In [1]: import numpy as np

In [2]: from numpy import linalg as LA

In [3]: np.set_printoptions(precision=2, suppress=True, linewidth=160, sign=" ")

In [4]: Q, _ = LA.qr(np.array([[0.9, -0.3, 0.5, 0.7],
   ...:     [0.9, 1.5, -0.1, -0.3],
   ...:     [-0.2, -1.5, 1.2, 0.7],
   ...:     [-1.7, 0.6, -0.1, -1.2]]))

In [5]: mat = 4 * Q

In [6]: print(mat)
[[-1.69  0.67 -1.31  3.32]
 [-1.69 -2.58 -2.24 -1.22]
 [ 0.38  2.68 -2.61 -1.38]
 [ 3.19 -1.32 -1.57  1.27]]

In [7]: print(round(np.einsum("ii->", mat), 2))
-5.6

In [8]: print(np.round(np.poly(mat), 2) + 0)
[   1.      5.6     0.    -89.62 -256.  ]

In [9]: print(round(float(np.einsum("ij,ji->", mat, mat)), 2))
31.38

In [10]: x = np.array([4, 3, 1, 2])

In [11]: y = mat @ x

In [12]: print(y)
[  0.58 -19.17   4.17   9.75]

In [13]: print(LA.solve(mat, y))
[ 4.  3.  1.  2.]

In [14]: print(LA.solve(mat, y + mat[:, 3]))
[ 4.  3.  1.  3.]

In [15]: u, g = mat[0], mat[1]

In [16]: print(np.round(u @ g, 2))
0.0

In [17]: pr = (u @ g) / (u @ u) * u

In [18]: print(g - pr)
[-1.69 -2.58 -2.24 -1.22]

In [19]: print((g - pr) @ u)
0.0

In [20]: print(round(LA.norm(u + g) ** 2 + LA.norm(u - g) ** 2, 2))
64.0

In [21]: print(LA.matrix_rank(np.outer(u, g)))
1

In [22]: print(pr.round(2) + 0)
[ 0.  0.  0.  0.]

In [23]: M2 = mat / LA.norm(mat, axis=1, keepdims=True)

In [24]: G = M2 @ M2.T

In [25]: print(G[0].round(2) + 0)
[ 1.  0.  0.  0.]

In [26]: print(G.round(2) + 0)
[[ 1.  0.  0.  0.]
 [ 0.  1.  0.  0.]
 [ 0.  0.  1.  0.]
 [ 0.  0.  0.  1.]]

In [27]: print(np.argwhere(np.triu(np.abs(G) > 0.95, 1)))
[]

In [28]: print((G - 2 * np.eye(4)).round(6).argmax(axis=1))
[ 1  0  0  0]

In [29]: sigma = 5 * 0.5 ** np.arange(4)

In [30]: Q, _ = LA.qr(np.array([[0.1, 0.3, -0.2, 0.0],
    ...:     [1.4, -0.6, 1.7, 1.1],
    ...:     [-0.1, -0.4, 0.9, 0.8],
    ...:     [0.0, -1.5, 0.2, 1.1]]))

In [31]: rng = np.random.default_rng(497)

In [32]: K = rng.normal(size=(34, 4)) * sigma @ Q

In [33]: print(K.round(2) + 0)
[[ -0.58   1.72   0.42   8.76]
 [ -0.94  -2.89  -1.68  -4.72]
 [ -2.95  -0.09  -1.18   2.24]
 [ -1.55  -0.12  -0.91   0.75]
 [ -2.05  -1.87  -1.05  -7.73]
 [ -1.86  -1.96   0.56  -5.2 ]
 [  2.43  -1.29  -2.59  -4.85]
 [  4.14  -0.96   1.47  -0.39]
 [  0.75   0.81   2.86   3.69]
 [ -1.21  -1.59  -2.22  -2.83]
 [ -0.69   0.94   1.54   6.09]
 [  1.41  -1.01  -0.01  -4.14]
 [  1.64   0.24   0.56   0.99]
 [ -3.05  -0.28  -0.03  -0.52]
 [ -0.46  -0.31  -2.05  -2.99]
 [  0.4    2.87   3.01  10.32]
 [ -0.17  -0.79  -0.72  -2.83]
 [ -3.68  -2.43  -2.08 -10.13]
 [  3.28   0.66   1.25   2.13]
 [ -0.73   2.64   2.6    5.7 ]
 [  3.81   0.21  -0.27   2.14]
 [ -1.94   1.43   1.77   4.  ]
 [ -2.17   0.51   0.04   0.98]
 [  1.51  -2.23  -4.05  -9.59]
 [ -2.88   0.18  -0.07   0.32]
 [ -3.65  -0.98  -2.23  -1.84]
 [ -1.46  -0.58  -1.19  -2.16]
 [ -2.16   0.92   0.9    4.  ]
 [  1.08  -0.74  -1.64  -2.06]
 [  2.69   0.58   1.37   4.1 ]
 [ -4.38   1.96   1.93  10.31]
 [  0.03   0.83   0.     5.95]
 [  0.59  -0.55  -1.35  -0.87]
 [ -0.24   0.77   1.07   2.88]]

In [34]: U, sigma, Vh = LA.svd(K, full_matrices=False)

In [35]: print(np.allclose(U * sigma @ Vh, K))
True

In [36]: print(sigma)
[ 31.29  12.96   6.05   2.86]

In [37]: print(np.cumsum(sigma ** 2) / np.sum(sigma ** 2))
[ 0.82  0.96  0.99  1.  ]

In [38]: print(np.round(U.T @ U, 2) + 0)
[[ 1.  0.  0.  0.]
 [ 0.  1.  0.  0.]
 [ 0.  0.  1.  0.]
 [ 0.  0.  0.  1.]]

In [39]: print(np.round(U.T @ K @ Vh.T, 2) + 0)
[[ 31.29   0.     0.     0.  ]
 [  0.    12.96   0.     0.  ]
 [  0.     0.     6.05   0.  ]
 [  0.     0.     0.     2.86]]

In [40]: print(np.round(Vh @ Vh.T, 2) + 0)
[[ 1.  0.  0.  0.]
 [ 0.  1.  0.  0.]
 [ 0.  0.  1.  0.]
 [ 0.  0.  0.  1.]]

In [41]: print(sigma / sigma[0])
[ 1.    0.41  0.19  0.09]

In [42]: arr = np.load("data.npy")

In [43]: print(arr)
[[ 4  2  3  3  2  3]
 [ 2  2  3  3  1  2]
 [ 3  3  4  2  1  3]
 [ 3  3  2  0  5  2]
 [ 2  1  1  5  2  2]
 [ 3  2  3  2  2  0]]

In [44]: print(np.all(LA.eigvalsh(arr) > 0))
False

In [45]: print(LA.matrix_power(arr, 2))
[[ 51  38  47  40  38  35]
 [ 38  31  37  27  30  27]
 [ 47  37  48  37  31  33]
 [ 40  27  37  51  25  31]
 [ 38  30  31  25  39  25]
 [ 35  27  33  31  25  30]]

In [46]: print(np.sort(np.abs(LA.eigvals(arr))))
[  0.19   1.16   2.11   3.26   4.67  14.55]

In [47]: print(np.allclose(arr, arr.T))
True

In [48]: print(np.allclose(arr @ arr.T, arr.T @ arr))
True

In [49]: print(np.round(np.abs(LA.eigvals(arr)).max(), 2))
14.55

In [50]: U, sigma, Vh = LA.svd(arr, full_matrices=False)

In [51]: print(np.round(U.T @ arr @ Vh.T, 2) + 0)
[[ 14.55   0.     0.     0.     0.     0.  ]
 [  0.     4.67   0.     0.     0.     0.  ]
 [  0.     0.     3.26   0.     0.     0.  ]
 [  0.     0.     0.     2.11   0.     0.  ]
 [  0.     0.     0.     0.     1.16   0.  ]
 [  0.     0.     0.     0.     0.     0.19]]

In [52]: print(sigma / sigma[0])
[ 1.    0.32  0.22  0.14  0.08  0.01]

In [53]: print((sigma > 1e-8).sum())
6

In [54]: print(np.abs(Vh[0]))
[ 0.48  0.37  0.45  0.41  0.36  0.35]

In [55]: print(np.round(np.sqrt((sigma ** 2).sum()), 2), np.round(LA.norm(arr), 2))
15.81 15.81

In [56]: M2 = arr / np.sqrt((arr ** 2).mean(axis=1, keepdims=True))

In [57]: print(LA.matrix_rank(M2) == LA.matrix_rank(arr))
True

In [58]: F = np.array([[-1, -9, -1, -9],
    ...:     [-9, -7, -9, -7],
    ...:     [-1, -9, -1, -9],
    ...:     [-9, -7, -9, -7]])

In [59]: print(LA.norm(mat, axis=0))
[ 4.  4.  4.  4.]

In [60]: print(np.round(mat[:, 3] @ mat[:, 1], 2))
0.0

In [61]: print(LA.svd(mat, compute_uv=False))
[ 4.  4.  4.  4.]

In [62]: print(F.shape)
(4, 4)

In [63]: print(np.round(LA.svd(F, compute_uv=False), 2) + 0)
[ 26.97  10.97   0.     0.  ]

In [64]: LA.rank(F)
---------------------------------------------------------------------------
AttributeError                            Traceback (most recent call last)
Cell In[64], line 1
----> 1 LA.rank(F)

AttributeError: module 'numpy.linalg' has no attribute 'rank'

In [65]: print(np.abs(F).max())
9

In [66]: print(np.round(LA.norm(F), 2))
29.12

In [67]: print(F - F[0])
[[ 0  0  0  0]
 [-8  2 -8  2]
 [ 0  0  0  0]
 [-8  2 -8  2]]

In [68]: print(np.diff(F, axis=0))
[[-8  2 -8  2]
 [ 8 -2  8 -2]
 [-8  2 -8  2]]

In [69]: print(LA.matrix_rank(F))
2

In [70]: print(F.sum(axis=0))
[-20 -32 -20 -32]

In [71]: F[:, 4]
---------------------------------------------------------------------------
IndexError                                Traceback (most recent call last)
Cell In[71], line 1
----> 1 F[:, 4]

IndexError: index 4 is out of bounds for axis 1 with size 4

In [72]: print(np.round(LA.det(F[::-1]), 2))
0.0

In [73]: print(round(float(LA.eigvals(F).sum().real), 2))
-16.0

In [74]: print(np.einsum("ij,ji->", F, F))
848

In [75]: print(np.round(np.poly(F), 2) + 0)
[   1.   16. -296.    0.    0.]

In [76]: m1 = np.load("case19.npy")

In [77]: print(m1)
[[-1.07 -2.86  0.81]
 [-1.12 -2.95  1.04]
 [ 0.01 -2.55  0.94]
 [-2.27 -3.53 -2.97]
 [-0.71 -5.41 -0.8 ]
 [-0.27 -5.71  2.34]
 [-2.95 -3.01 -0.6 ]
 [-3.86 -2.93  0.09]
 [-4.03 -3.93 -2.25]
 [-0.28 -2.99  1.02]
 [-1.09 -1.82  2.05]
 [-0.87 -2.53  1.15]
 [-2.49 -2.05  0.72]]

In [78]: Xc = m1 - m1.mean(axis=0)

In [79]: U, sigma, Vh = LA.svd(Xc, full_matrices=False)

In [80]: print(np.searchsorted(np.cumsum(sigma ** 2) / (sigma ** 2).sum(), 0.9) + 1)
3

In [81]: print(LA.matrix_rank(Xc))
3

In [82]: print(np.abs(U[:, 0]).argmax())
8

In [83]: print(np.abs(Vh[-1]))
[ 0.67  0.47  0.57]

In [84]: print(np.abs(Vh[0]).argmax())
2

In [85]: print(Vh[0] * np.sign(Vh[0, np.abs(Vh[0]).argmax()]))
[ 0.62  0.08  0.78]

In [86]: print(sigma)
[ 6.46  4.3   2.71]

In [87]: print(np.round(Xc.mean(axis=0), 2) + 0)
[ 0.  0.  0.]

In [88]: D = LA.norm(m1[:, None] - m1[None], axis=-1)

In [89]: print(D.mean(axis=1).argmax())
8

In [90]: print(np.flatnonzero(D[4] < D.mean() / 2))
[ 4]

In [91]: print(LA.matrix_rank(D ** 2))
5

In [92]: print(D[4].round(6).argsort(kind="stable")[:4])
[ 4  0  9  1]

In [93]: print(LA.norm(m1, axis=1))
[ 3.16  3.32  2.72  5.14  5.51  6.18  4.26  4.85  6.06  3.17  2.95  2.91  3.3 ]

In [94]: theta = np.deg2rad(72)

In [95]: W0 = np.eye(6)

In [96]: W0[np.ix_([5, 1], [5, 1])] = [[np.cos(theta), -np.sin(theta)], [np.sin(theta), np.cos(theta)]]

In [97]: print(W0)
[[ 1.    0.    0.    0.    0.    0.  ]
 [ 0.    0.31  0.    0.    0.    0.95]
 [ 0.    0.    1.    0.    0.    0.  ]
 [ 0.    0.    0.    1.    0.    0.  ]
 [ 0.    0.    0.    0.    1.    0.  ]
 [ 0.   -0.95  0.    0.    0.    0.31]]

In [98]: # splits into 5 blocks

In [99]: print(round(LA.norm(W0[4] - W0[1]), 2))
1.41

In [100]: print(LA.norm(W0, axis=1))
[ 1.  1.  1.  1.  1.  1.]

In [101]: print(W0[4] @ W0[1])
0.0

In [102]: M = np.load("dump.npy")

In [103]: print(M)
[[ 18   2   0  -9  -8  -8   7]
 [  2  23  -5   7   1   0  10]
 [  0  -5   7  -9  -9  10   2]
 [ -9   7  -9  17  14  -7  -6]
 [ -8   1  -9  14  18 -13  -7]
 [ -8   0  10  -7 -13  23   3]
 [  7  10   2  -6  -7   3  10]]

In [104]: w, V = LA.eigh(M)

In [105]: x = np.array([3, -2, 3, -3, -3, 3, -1])

In [106]: print(np.round(LA.eigvalsh(M[1:, 1:]), 2) + 0)
[  0.     0.     2.47  14.7   29.71  51.12]

In [107]: print((np.sign(V[:, -1].round(6)) == np.sign(V[0, -1].round(6))).astype(int))
[ 1  0  1  0  0  1  1]

In [108]: print(x @ M @ x / (x @ x), round(w[0], 2), round(w[-1], 2))
42.98 -0.0 52.27

In [109]: print(np.abs(M).sum(axis=1).max(), round(np.abs(w).max(), 2))
70 52.27

In [110]: J = np.load("out4.npy")

In [111]: print(J)
[[-0.6  -0.76  0.25]
 [ 0.4  -0.56 -0.73]
 [ 0.69 -0.34  0.64]]

In [112]: x = np.array([1, 2, 1])

In [113]: print(3 - LA.matrix_rank(J - np.eye(3), tol=1e-8))
1

In [114]: print([p for p in range(1, 25) if np.allclose(LA.matrix_power(J, p), np.eye(3))])
[]

In [115]: print(np.round(LA.det(J), 2))
1.0

In [116]: print(np.abs(LA.eigvals(J)))
[ 1.  1.  1.]
